$ python -q
>>> import numpy as np
>>> from numpy import linalg as LA
>>> np.set_printoptions(precision=1, suppress=True, linewidth=200, floatmode="fixed")
>>> K = np.load("block2.npy")
>>> K
array([[1, 0, 0, 0, 0, 0, 0, 0, 0, 0, 0],
       [0, 1, 0, 0, 0, 0, 0, 0, 0, 0, 0],
       [1, 1, 1, 0, 0, 0, 0, 0, 0, 0, 0],
       [0, 0, 3, 1, 0, 0, 0, 0, 0, 0, 0],
       [3, 1, 3, 2, 1, 0, 0, 0, 0, 0, 0],
       [2, 1, 0, 1, 0, 1, 0, 0, 0, 0, 0],
       [1, 3, 1, 2, 2, 0, 1, 0, 0, 0, 0],
       [0, 2, 2, 1, 0, 0, 1, 1, 0, 0, 0],
       [3, 0, 2, 0, 2, 0, 0, 1, 1, 0, 0],
       [2, 2, 2, 2, 1, 3, 3, 0, 1, 1, 0],
       [2, 3, 0, 3, 2, 0, 2, 3, 2, 3, 1]])
>>> rng = np.random.default_rng(600)
>>> z = rng.permutation(11)
>>> Y = K[:, z] * rng.choice([-1, 1], 11)
>>> Y
array([[ 0,  0,  0,  0,  0,  0,  0,  0,  0, -1,  0],
       [ 0, -1,  0,  0,  0,  0,  0,  0,  0,  0,  0],
       [ 0, -1,  0,  0, -1,  0,  0,  0,  0, -1,  0],
       [ 0,  0,  0,  0, -3,  0,  0,  0,  0,  0,  1],
       [ 0, -1,  0,  1, -3,  0,  0,  0,  0, -3,  2],
       [ 0, -1,  0,  0,  0,  0,  1,  0,  0, -2,  1],
       [ 0, -3,  0,  2, -1,  0,  0,  0,  1, -1,  2],
       [ 0, -2,  0,  0, -2,  1,  0,  0,  1,  0,  1],
       [ 0,  0, -1,  2, -2,  1,  0,  0,  0, -3,  0],
       [-1, -2, -1,  1, -2,  0,  3,  0,  3, -2,  2],
       [-3, -3, -2,  2,  0,  3,  0, -1,  2, -2,  3]])
>>> U, _, Vt = LA.svd(K.T @ Y)
>>> z
array([ 9,  1,  8,  4,  2,  7,  5, 10,  6,  0,  3])
>>> np.round(U @ Vt, 1) + 0
array([[ 0.0,  0.0,  0.0,  0.0,  0.0,  0.0,  0.0,  0.0,  0.0, -1.0,  0.0],
       [ 0.0, -1.0,  0.0,  0.0,  0.0,  0.0,  0.0,  0.0,  0.0,  0.0,  0.0],
       [ 0.0,  0.0,  0.0,  0.0, -1.0,  0.0,  0.0,  0.0,  0.0,  0.0,  0.0],
       [ 0.0,  0.0,  0.0,  0.0,  0.0,  0.0,  0.0,  0.0,  0.0,  0.0,  1.0],
       [ 0.0,  0.0,  0.0,  1.0,  0.0,  0.0,  0.0,  0.0,  0.0,  0.0,  0.0],
       [ 0.0,  0.0,  0.0,  0.0,  0.0,  0.0,  1.0,  0.0,  0.0,  0.0,  0.0],
       [ 0.0,  0.0,  0.0,  0.0,  0.0,  0.0,  0.0,  0.0,  1.0,  0.0,  0.0],
       [ 0.0,  0.0,  0.0,  0.0,  0.0,  1.0,  0.0,  0.0,  0.0,  0.0,  0.0],
       [ 0.0,  0.0, -1.0,  0.0,  0.0,  0.0,  0.0,  0.0,  0.0,  0.0,  0.0],
       [-1.0,  0.0,  0.0,  0.0,  0.0,  0.0,  0.0,  0.0,  0.0,  0.0,  0.0],
       [ 0.0,  0.0,  0.0,  0.0,  0.0,  0.0,  0.0, -1.0,  0.0,  0.0,  0.0]])
